In [1]: import numpy as np

In [2]: from numpy import linalg as LA

In [3]: np.set_printoptions(precision=2, suppress=True, linewidth=120, floatmode="fixed")

In [4]: feats = np.load("layer6.npy")

In [5]: feats
Out[5]: 
array([[  0.30,  -0.20,   0.10,  -1.60, -20.00,  -0.40,  -1.10],
       [ -1.30,   1.50,   0.70,   0.60,  28.00,  -0.10,  -1.70],
       [  1.10,  -0.70,   0.00,   0.30,  18.00,   0.10,  -0.70],
       [ -1.80,  -1.90,  -0.10,  -1.70,  -6.00,   0.70,   0.20],
       [  0.10,   0.40,   0.00,   0.10, -28.00,   1.10,  -1.00],
       [  0.30,   0.20,  -1.30,   0.50,  16.00,  -1.50,  -0.30],
       [  0.40,   0.20,   0.80,   0.60,   0.00,   1.40,   0.60],
       [ -1.40,  -0.80,  -1.70,   0.50,  26.00,  -1.30,   0.20],
       [ -0.10,  -0.30,  -3.90,   1.60,  46.00,   0.20,  -0.60],
       [  1.50,  -0.20,   0.20,   0.50,  48.00,  -0.20,   1.90],
       [  1.60,   2.20,   2.00,   0.80,  12.00,  -0.60,  -0.60],
       [ -0.50,  -0.80,  -0.50,   0.20,  -4.00,  -1.00,  -0.40],
       [  0.20,   1.50,   0.50,   0.50, -12.00,   0.10,  -1.10]])

In [6]: # column 4 dominates

In [7]: P = feats @ LA.solve(feats.T @ feats, feats.T)

In [8]: np.allclose(P @ P, P)
Out[8]: True

In [9]: LA.matrix_rank(np.eye(13) - P)
Out[9]: np.int64(6)

In [10]: A2 = np.c_[feats[:, :6] @ np.array([[3, -5, 2, 1, -5, 0],
    ...:     [4, 4, 3, -2, 1, -2],
    ...:     [1, -1, -4, -3, -3, 4],
    ...:     [4, 2, -4, 2, 2, 2],
    ...:     [-1, 0, 4, -1, 4, 0],
    ...:     [-1, -1, 1, 2, -4, -3]]), np.array([3, -2, 1, 3, -3, -3, -2, 0, 3, 3, -1, 1, -3])]

In [11]: A2
Out[11]: 
array([[  14.20,   -5.20,  -74.40,   16.40,  -83.60,   -1.20,    3.00],
       [ -22.70,   13.10,  108.60,  -33.40,  119.50,    1.30,   -2.00],
       [ -16.40,   -7.80,   71.00,  -14.70,   66.00,    1.70,    1.00],
       [ -14.60,   -2.60,  -25.40,    6.30,  -22.80,   -2.10,    3.00],
       [  29.20,    0.20, -109.90,   29.70, -116.30,   -3.90,   -3.00],
       [ -12.10,    3.10,   66.90,  -14.20,   73.60,   -0.10,   -3.00],
       [   3.80,   -2.20,   -2.80,    1.60,   -8.60,   -0.20,   -2.00],
       [ -31.80,    7.80,  102.30,  -22.30,  121.50,   -0.30,    0.00],
       [ -45.20,    6.20,  192.30,  -30.20,  198.30,  -12.40,    3.00],
       [ -41.90,   -7.30,  191.40,  -46.10,  185.50,    2.80,    3.00],
       [   7.40,    1.00,   46.00,  -20.40,   40.20,    7.00,   -1.00],
       [   0.60,    1.20,  -19.20,    5.00,   -8.40,    3.00,    1.00],
       [  21.00,    5.40,  -47.00,    8.90,  -48.40,   -0.30,   -3.00]])

In [12]: LA.matrix_rank(np.c_[feats, A2])
Out[12]: np.int64(8)

In [13]: np.round(LA.norm(A2 - feats @ LA.lstsq(feats, A2)[0], axis=0), 2) + 0
Out[13]: array([0.00, 0.00, 0.00, 0.00, 0.00, 0.00, 4.50])

In [14]: LA.matrix_rank(A2)
Out[14]: np.int64(7)

In [15]: rng = np.random.default_rng(72544)

In [16]: J = rng.normal(size=(47, 12)) + 10 * np.array([-1, 1, -2, 1, 3, -2, 2, 3, 3, 2, -3, -1])

In [17]: J
Out[17]: 
array([[ -8.72,   9.84, -21.10,   7.47,  28.73, -21.50,  19.71,  31.43,  30.34,  20.50, -31.36, -12.51],
       [-10.54,  10.46, -21.41,  10.52,  29.59, -21.62,  20.86,  28.89,  29.96,  18.09, -30.62,  -8.60],
       [-11.07,  10.41, -20.88,  10.05,  30.23, -17.93,  20.41,  30.64,  29.30,  20.45, -31.14, -10.92],
       [-10.99,   9.85, -21.75,  12.01,  30.72, -20.59,  19.11,  30.24,  29.30,  19.34, -31.72, -11.56],
       [ -9.47,  10.43, -20.05,  10.78,  29.43, -18.58,  20.10,  28.60,  29.27,  21.26, -29.58, -10.36],
       [ -7.98,  11.42, -19.12,  11.09,  28.98, -19.19,  19.03,  31.68,  29.58,  20.29, -29.82,  -8.28],
       [-10.24,  10.09, -20.10,   9.61,  29.50, -21.08,  18.52,  29.88,  30.69,  20.39, -29.46, -12.50],
       [ -9.67,  10.95, -21.27,   9.45,  29.86, -21.30,  19.24,  29.05,  29.20,  19.63, -29.11, -10.08],
       [ -9.60,  10.75, -20.24,   9.86,  28.18, -22.15,  20.08,  29.08,  29.38,  19.25, -30.27,  -9.41],
       [ -9.57,  10.05, -19.47,   9.41,  31.43, -21.26,  19.66,  29.89,  29.13,  22.38, -26.42, -10.24],
       [ -9.15,   8.64, -21.57,  11.87,  29.71, -19.65,  21.34,  31.46,  29.93,  19.12, -29.50,  -9.12],
       [-10.40,   8.48, -20.02,  10.89,  28.79, -19.55,  21.22,  30.83,  30.84,  19.68, -29.14,  -8.70],
       [-11.73,   9.45, -19.15,   9.72,  30.17, -20.01,  20.79,  29.41,  30.15,  20.43, -30.06, -10.64],
       [-10.56,   9.34, -20.23,  10.09,  29.41, -19.97,  18.84,  30.08,  29.73,  18.64, -31.06,  -9.75],
       [-12.20,   9.92, -19.70,  11.41,  30.84, -19.29,  18.97,  28.30,  28.77,  19.77, -29.70,  -8.90],
       [-10.48,  11.39, -20.56,  10.65,  30.99, -19.64,  20.51,  31.05,  28.87,  19.10, -31.06,  -9.67],
       [ -8.32,  10.94, -19.36,  10.09,  29.64, -20.94,  20.86,  28.93,  31.07,  21.23, -29.16, -10.03],
       [-11.20,  10.15, -18.85,  10.71,  29.22, -21.37,  20.39,  30.91,  28.42,  20.82, -29.45, -10.93],
       [-10.44,  11.18, -19.74,   9.56,  29.78, -20.93,  19.52,  28.34,  28.18,  20.20, -30.39,  -9.77],
       [ -9.95,   9.95, -18.94,   9.54,  29.31, -20.96,  20.20,  29.90,  31.34,  21.18, -29.27,  -9.41],
       [ -9.58,  10.58, -19.51,  10.69,  30.21, -20.45,  22.38,  31.95,  31.52,  20.85, -29.89,  -9.42],
       [-11.16,   9.48, -19.18,  11.11,  30.44, -19.20,  19.39,  30.76,  30.53,  20.41, -29.63,  -8.85],
       [ -9.97,   9.61, -19.39,   9.30,  28.51, -19.35,  20.74,  28.84,  29.98,  20.61, -31.19, -10.19],
       [ -9.89,  10.91, -21.09,  10.35,  30.16, -21.04,  19.83,  28.93,  29.42,  18.66, -29.60, -11.47],
       [ -9.56,   9.68, -19.12,   8.93,  30.59, -18.13,  21.05,  33.12,  31.64,  20.81, -29.27,  -7.28],
       [-10.81,  11.19, -21.28,   9.67,  31.67, -21.13,  19.61,  30.15,  29.74,  19.41, -29.60, -11.07],
       [-11.63,   9.32, -18.53,  10.26,  29.42, -18.83,  19.27,  30.86,  30.47,  20.54, -27.76, -10.33],
       [-10.44,  10.11, -20.00,   8.77,  29.63, -20.87,  19.61,  32.90,  31.81,  19.72, -31.10,  -8.92],
       [ -8.30,  10.73, -19.81,   9.77,  29.66, -20.64,  21.83,  31.19,  31.27,  19.89, -30.72, -10.72],
       [ -8.51,  10.29, -20.02,   9.66,  31.53, -19.51,  21.26,  30.60,  29.53,  21.04, -28.61, -10.99],
       [ -9.48,  10.53, -19.85,   9.89,  30.00, -19.38,  20.56,  29.60,  31.63,  18.58, -30.42, -11.73],
       [-11.56,   9.92, -20.42,  11.66,  30.89, -21.52,  19.62,  31.27,  29.24,  21.45, -30.48, -10.86],
       [ -8.11,  10.18, -19.05,  11.32,  30.87, -20.08,  19.86,  30.53,  30.53,  19.78, -28.19, -10.23],
       [ -9.38,   7.47, -21.12,  10.06,  29.81, -18.60,  17.92,  28.56,  29.68,  20.97, -28.09,  -8.66],
       [ -9.91,   9.99, -21.19,   8.40,  29.38, -17.87,  19.09,  29.79,  28.32,  19.60, -31.00, -10.36],
       [-10.57,  10.39, -20.08,   9.72,  32.14, -22.29,  21.35,  29.55,  30.49,  21.20, -30.40,  -8.80],
       [-12.00,  10.56, -20.26,  10.25,  29.65, -20.11,  19.59,  29.12,  30.02,  20.94, -31.79, -10.75],
       [ -9.42,  10.96, -20.67,   9.66,  29.84, -19.55,  21.30,  29.56,  30.01,  19.39, -27.61, -10.20],
       [-12.13,  11.40, -20.19,  10.32,  29.41, -19.57,  20.46,  30.68,  26.85,  19.65, -29.52, -10.00],
       [-10.30,  11.30, -19.44,   8.99,  30.43, -19.82,  20.27,  28.47,  31.17,  21.05, -30.90,  -9.27],
       [ -9.33,  10.94, -20.65,   9.24,  29.36, -20.75,  22.79,  29.77,  30.91,  21.25, -31.52, -10.37],
       [ -9.99,  10.42, -20.58,  10.17,  30.81, -18.56,  20.65,  30.88,  31.01,  20.16, -29.38, -10.48],
       [-10.49,   9.75, -20.31,   9.76,  28.84, -21.12,  19.23,  30.34,  32.06,  20.77, -30.26, -10.13],
       [ -9.13,   9.56, -20.11,   8.62,  29.10, -19.92,  19.19,  30.37,  29.68,  21.26, -29.90,  -9.89],
       [-10.55,   8.56, -20.65,   7.41,  28.53, -19.97,  20.77,  31.82,  30.65,  20.24, -31.32,  -9.73],
       [-10.70,  11.07, -19.81,   9.49,  30.47, -18.82,  19.81,  29.09,  29.24,  20.90, -29.40,  -9.31],
       [ -8.49,  10.02, -20.30,  10.07,  30.03, -19.07,  20.59,  28.70,  30.32,  20.29, -30.50,  -9.44]])

In [18]: lab = J[:, 3] > np.median(J[:, 3])

In [19]: r0 = J[lab].mean(axis=0) - J[~lab].mean(axis=0)

In [20]: np.argsort(-np.abs(r0).round(6), kind="stable")
Out[20]: array([ 3,  5,  8,  0,  9, 11,  1,  6, 10,  4,  7,  2])

In [21]: x = np.array([2, 2, 0, 4, 1, 2, 5, -1, -1, -5, 0, -3])

In [22]: target = J @ x

In [23]: LA.solve(J, target)
LinAlgError: Last 2 dimensions of the array must be square


In [24]: np.round(LA.lstsq(J, target)[0], 2) + 0
Out[24]: array([ 2.00,  2.00,  0.00,  4.00,  1.00,  2.00,  5.00, -1.00, -1.00, -5.00,  0.00, -3.00])

In [25]: target = target + 0.05 * rng.normal(size=47)

In [26]: target
Out[26]: 
array([-10.40,   9.14,   5.87,   9.22,   4.85,  -0.84,  -6.89,  -2.36,  -0.43, -14.30,  13.90,   1.42,  -1.50,  -2.18,
        -1.08,  12.28,   1.62,  -1.46,  -2.97, -12.32,   6.64,  -6.65,  -1.36,  13.47, -11.45,   3.15,  -8.48, -16.22,
        11.60,   8.55,  16.74,  -5.93,  10.26, -18.50,  -2.15,  -6.77,  -6.02,  13.03,   6.61,  -7.02,   6.21,   7.16,
       -15.56, -16.24, -16.33,  -4.28,   6.07])

In [27]: beta, *_ = LA.lstsq(J, target)

In [28]: np.round(LA.norm(target - J @ beta), 2)
Out[28]: np.float64(0.27)

In [29]: [round(float(LA.norm(LA.solve(J.T @ J + lam * np.eye(12), J.T @ target))), 2) for lam in (0, 1, 10, 100)]
Out[29]: [9.49, 9.26, 7.68, 2.96]

In [30]: cov = np.cov(J, rowvar=False)

In [31]: np.argwhere(np.triu(np.abs(np.corrcoef(J.T)) > 0.8, 1))
Out[31]: array([], shape=(0, 2), dtype=int64)

In [32]: np.median(J, axis=0)
Out[32]: array([ -9.99,  10.18, -20.10,   9.89,  29.78, -19.97,  20.10,  30.08,  29.98,  20.39, -29.89, -10.08])

In [33]: np.polyfit(J[:, 2], J[:, 0], 1)
Out[33]: array([ -0.01, -10.32])

In [34]: data = np.load("data.npy")

In [35]: data
Out[35]: 
array([[0, 1, 0, 1, 0],
       [1, 0, 1, 1, 0],
       [0, 1, 0, 1, 1],
       [1, 1, 1, 0, 0],
       [0, 0, 1, 0, 0]])

In [36]: q = data.astype(float).copy()

In [37]: for j in range(5):
    ...:     q[:, j] -= q[:, :j] @ (q[:, :j].T @ q[:, j])
    ...:     q[:, j] /= LA.norm(q[:, j])
    ...: 

In [38]: np.round(q.T @ data, 2) + 0
Out[38]: 
array([[1.41, 0.71, 1.41, 0.71, 0.00],
       [0.00, 1.58, 0.00, 0.95, 0.63],
       [0.00, 0.00, 1.00, 0.00, 0.00],
       [0.00, 0.00, 0.00, 1.26, 0.32],
       [0.00, 0.00, 0.00, 0.00, 0.71]])

In [39]: q.round(2) + 0
Out[39]: 
array([[ 0.00,  0.63,  0.00,  0.32, -0.71],
       [ 0.71, -0.32,  0.00,  0.63,  0.00],
       [ 0.00,  0.63,  0.00,  0.32,  0.71],
       [ 0.71,  0.32,  0.00, -0.63,  0.00],
       [ 0.00,  0.00,  1.00,  0.00,  0.00]])

In [40]: round(float(np.abs(LA.eigvals(data)).max()), 2)
Out[40]: 2.64

In [41]: data @ data
Out[41]: 
array([[2, 1, 2, 1, 0],
       [1, 3, 1, 2, 1],
       [2, 1, 3, 1, 0],
       [1, 2, 1, 3, 1],
       [0, 1, 0, 1, 1]])

In [42]: LA.matrix_power(data, 2)
Out[42]: 
array([[2, 1, 2, 1, 0],
       [1, 3, 1, 2, 1],
       [2, 1, 3, 1, 0],
       [1, 2, 1, 3, 1],
       [0, 1, 0, 1, 1]])

In [43]: np.sort(np.abs(LA.eigvals(data)))
Out[43]: array([0.59, 0.72, 1.00, 1.78, 2.64])

In [44]: round(LA.det(data), 2)
Out[44]: np.float64(-2.0)

In [45]: P = np.triu(np.array([[5, -8, 7, 8, 9],
    ...:     [-9, 5, -2, 3, -5],
    ...:     [9, 4, 1, 8, 5],
    ...:     [-3, -2, 5, -1, -9],
    ...:     [-7, -3, 8, 1, 2]]), 1) + np.eye(5)

In [46]: A2 = P @ data @ LA.inv(P)

In [47]: np.trace(A2), np.trace(data)
Out[47]: (np.float64(0.0), np.int64(0))

In [48]: np.round(LA.det(A2), 2)
Out[48]: np.float64(-2.0)

In [49]: P @ data - data @ P
Out[49]: 
array([[  0.00,  15.00,  11.00,  -4.00,  21.00],
       [  3.00,   9.00,  -9.00, -18.00,  -7.00],
       [  8.00,   8.00,  15.00,  -3.00,  14.00],
       [  0.00,   8.00, -14.00, -19.00,  -9.00],
       [  0.00,   0.00,   0.00,  -8.00,  -5.00]])

In [50]: mat = np.load("dump.npy")

In [51]: mat
Out[51]: 
array([[-0.44, -0.54,  1.86, -0.61,  0.23, -0.64,  0.95,  4.14,  1.29, -0.02,  0.16, -0.31, -0.64],
       [ 1.53, -0.12,  0.01,  2.92,  1.34,  1.19, -0.70,  0.19,  2.44, -0.54,  1.51,  1.27,  0.46],
       [-1.31,  0.47,  0.19,  0.82,  0.31,  2.62, -0.09, -0.04,  1.05, -1.13, -2.58, -2.51,  0.03],
       [ 0.00, -1.13, -1.66,  0.79, -2.18,  1.25,  2.62,  0.27, -0.49, -1.59,  1.16,  0.15, -1.73],
       [ 0.66, -0.72, -1.36, -2.26, -1.91,  1.23, -2.87,  0.92,  1.22, -0.84, -0.05,  0.74,  0.29],
       [-0.22, -1.00, -1.17,  2.32, -0.85, -2.38, -1.92,  0.47,  0.09,  0.53, -1.22, -0.90, -2.07],
       [-0.88,  2.31, -3.03, -0.08,  0.43, -0.14,  0.23,  1.23,  0.55,  1.41,  1.63, -1.56,  0.75],
       [ 0.44, -2.86, -0.39, -1.23,  1.51, -0.88,  0.21, -1.15,  1.10, -0.64,  1.42, -2.62,  0.29],
       [-2.19,  0.36,  0.99,  1.05, -0.83, -0.86, -1.33,  0.24, -1.17, -2.65,  1.82, -0.48,  1.68],
       [ 0.44,  0.38, -1.98, -0.47,  1.94, -1.55,  0.79,  0.66, -0.06, -2.79, -1.87,  1.29,  0.60],
       [-1.53,  0.77,  0.14, -0.98,  2.14,  0.82, -1.17, -0.42, -0.32, -0.68,  1.21,  0.70, -3.43],
       [ 1.97,  2.69,  1.13, -0.61, -1.31, -1.36,  0.30, -1.02,  1.53, -1.44,  0.33, -1.27, -1.18],
       [ 2.84,  0.21,  0.08,  0.34,  0.86,  1.05, -0.94,  1.46, -3.03, -0.45,  0.33, -1.52, -0.21]])

In [52]: LA.norm(mat, axis=0)
Out[52]: array([5.00, 5.00, 5.00, 5.00, 5.00, 5.00, 5.00, 5.00, 5.00, 5.00, 5.00, 5.00, 5.00])

In [53]: round(mat[:, 2] @ mat[:, 4], 2)
Out[53]: np.float64(-0.0)
